$ python -q
>>> import numpy as np
>>> np.set_printoptions(suppress=True, linewidth=120)
>>> def tidy(a):
...     return np.round(a, 1) + 0
... 
>>> mat = np.array([[1, -1, 2], [2, 1, -1], [-1, 2, 1]])
>>> A2 = mat / np.sqrt((mat ** 2).mean(axis=1, keepdims=True))
>>> np.linalg.matrix_rank(A2) == np.linalg.matrix_rank(mat)
np.True_
>>> tidy(np.linalg.norm(A2, axis=1))
array([1.7, 1.7, 1.7])
>>> F = np.array([[0.3, 2.0, -2.0],
...     [3.5, 2.0, -2.0],
...     [2.8, 2.0, -2.0],
...     [1.7, 2.0, -2.0],
...     [3.2, 2.0, -2.0],
...     [1.2, 2.0, -2.0],
...     [1.3, 2.0, -2.0],
...     [-0.4, 2.0, -2.0],
...     [3.4, 2.0, -2.0],
...     [1.3, 2.0, -2.0],
...     [1.0, 2.0, -2.0],
...     [1.0, 2.0, -2.0],
...     [2.4, 2.0, -2.0],
...     [2.3, 2.0, -2.0]])
>>> F
array([[ 0.3,  2. , -2. ],
       [ 3.5,  2. , -2. ],
       [ 2.8,  2. , -2. ],
       [ 1.7,  2. , -2. ],
       [ 3.2,  2. , -2. ],
       [ 1.2,  2. , -2. ],
       [ 1.3,  2. , -2. ],
       [-0.4,  2. , -2. ],
       [ 3.4,  2. , -2. ],
       [ 1.3,  2. , -2. ],
       [ 1. ,  2. , -2. ],
       [ 1. ,  2. , -2. ],
       [ 2.4,  2. , -2. ],
       [ 2.3,  2. , -2. ]])
>>> A2 = np.array([[-1, 0], [0, 0], [-1, -1]])
>>> tidy(F @ A2)
array([[ 1.7,  2. ],
       [-1.5,  2. ],
       [-0.8,  2. ],
       [ 0.3,  2. ],
       [-1.2,  2. ],
       [ 0.8,  2. ],
       [ 0.7,  2. ],
       [ 2.4,  2. ],
       [-1.4,  2. ],
       [ 0.7,  2. ],
       [ 1. ,  2. ],
       [ 1. ,  2. ],
       [-0.4,  2. ],
       [-0.3,  2. ]])
>>> F[14]
Traceback (most recent call last):
  File "<python-input-11>", line 1, in <module>
    F[14]
    ~^^^^
IndexError: index 14 is out of bounds for axis 0 with size 14
>>> tidy(np.linalg.svd(F, compute_uv=False))
array([12.7,  3.5,  0. ])
>>> F.shape
(14, 3)
>>> F[:, 3]
Traceback (most recent call last):
  File "<python-input-14>", line 1, in <module>
    F[:, 3]
    ~^^^^^^
IndexError: index 3 is out of bounds for axis 1 with size 3
>>> np.linalg.matrix_rank(F)
np.int64(2)
